$ ipython --no-banner

In [1]: import numpy as np

In [2]: from numpy import linalg as LA

In [3]: np.set_printoptions(precision=3, suppress=True, linewidth=140)

In [4]: mat = np.load("arr.npy")

In [5]: mat
Out[5]: 
array([[-3, -3,  3],
       [ 2,  5, -5],
       [-3, -3,  3]])

In [6]: # rows 0 and 2 are equal

In [7]: left, sig = LA.svd(mat)
---------------------------------------------------------------------------
ValueError                                Traceback (most recent call last)
Cell In[7], line 1
----> 1 left, sig = LA.svd(mat)

ValueError: too many values to unpack (expected 2)

In [8]: left, sig, VT = LA.svd(mat, full_matrices=False)

In [9]: np.round(left.T @ mat @ VT.T, 3) + 0
Out[9]: 
array([[10.243,  0.   ,  0.   ],
       [ 0.   ,  1.757,  0.   ],
       [ 0.   ,  0.   ,  0.   ]])

In [10]: print(round(np.sqrt((sig ** 2).sum()), 3), round(float(LA.norm(mat)), 3))
10.392 10.392

In [11]: (sig > 1e-8).sum()
Out[11]: np.int64(2)

In [12]: np.allclose(left * sig @ VT, mat)
Out[12]: True

In [13]: np.round(left.T @ left, 3) + 0
Out[13]: 
array([[1., 0., 0.],
       [0., 1., 0.],
       [0., 0., 1.]])

In [14]: np.round(VT @ VT.T, 3) + 0
Out[14]: 
array([[1., 0., 0.],
       [0., 1., 0.],
       [0., 0., 1.]])

In [15]: left, sig, VT = LA.svd(mat)

In [16]: np.argmax(sig[:-1] / (sig[1:] + 1e-6)) + 1
Out[16]: np.int64(2)

In [17]: other = left[:, :2] @ np.diag(sig[:2]) @ VT[:2]

In [18]: LA.matrix_rank(mat, rtol=0.05)
Out[18]: np.int64(2)

In [19]: round(LA.norm(mat - other) / LA.norm(mat), 3)
Out[19]: np.float64(0.0)
